% ipython --no-banner

In [1]: import numpy as np

In [2]: from numpy import linalg as LA

In [3]: np.set_printoptions(precision=1, suppress=True, linewidth=140)

In [4]: m1 = np.cumsum(np.array([[5, 3, 0],
   ...:     [2, 1, 4],
   ...:     [0, 0, 0],
   ...:     [4, 4, 0],
   ...:     [0, 0, 5],
   ...:     [2, 4, 4],
   ...:     [3, 5, 5],
   ...:     [5, 1, 5],
   ...:     [0, 0, 3],
   ...:     [1, 4, 3],
   ...:     [2, 0, 0],
   ...:     [3, 2, 5],
   ...:     [4, 1, 3],
   ...:     [2, 1, 3],
   ...:     [3, 0, 1],
   ...:     [2, 1, 2],
   ...:     [4, 1, 2],
   ...:     [5, 1, 5],
   ...:     [0, 2, 4],
   ...:     [2, 2, 4]]), axis=0)

In [5]: m1
Out[5]: 
array([[ 5,  3,  0],
       [ 7,  4,  4],
       [ 7,  4,  4],
       [11,  8,  4],
       [11,  8,  9],
       [13, 12, 13],
       [16, 17, 18],
       [21, 18, 23],
       [21, 18, 26],
       [22, 22, 29],
       [24, 22, 29],
       [27, 24, 34],
       [31, 25, 37],
       [33, 26, 40],
       [36, 26, 41],
       [38, 27, 43],
       [42, 28, 45],
       [47, 29, 50],
       [47, 31, 54],
       [49, 33, 58]])

In [6]: # rows 1 and 2 are equal

In [7]: Ac = m1 - m1.mean(axis=0)

In [8]: V = LA.svd(Ac)[2][:1]

In [9]: M2 = Ac - Ac @ V.T @ V

In [10]: np.diag(V.T @ V)
Out[10]: array([0.3, 0.1, 0.5])

In [11]: np.cov(Ac @ V.T, rowvar=False)
Out[11]: array(620.8)

In [12]: LA.norm(M2, axis=1).round(6).argmax()
Out[12]: np.int64(9)

In [13]: (Ac @ V.T).std(axis=0)
Out[13]: array([24.3])

In [14]: K = np.tril(np.array([[-3, 8, -5, -4], [5, 5, 8, -7], [6, 2, 1, -9], [-5, 0, 8, -1]]), -1) + np.eye(4, dtype=int)

In [15]: K
Out[15]: 
array([[ 1,  0,  0,  0],
       [ 5,  1,  0,  0],
       [ 6,  2,  1,  0],
       [-5,  0,  8,  1]])

In [16]: P = np.triu(np.array([[-1, -1, 3, -1], [-3, 2, -1, 0], [3, -2, 1, -2], [-1, -3, 0, 1]]), 1) + np.eye(4)

In [17]: M2 = P @ K @ LA.inv(P)

In [18]: np.poly(M2)
Out[18]: array([ 1., -4.,  6., -4.,  1.])

In [19]: np.trace(M2), np.trace(K)
Out[19]: (np.float64(4.0), np.int64(4))
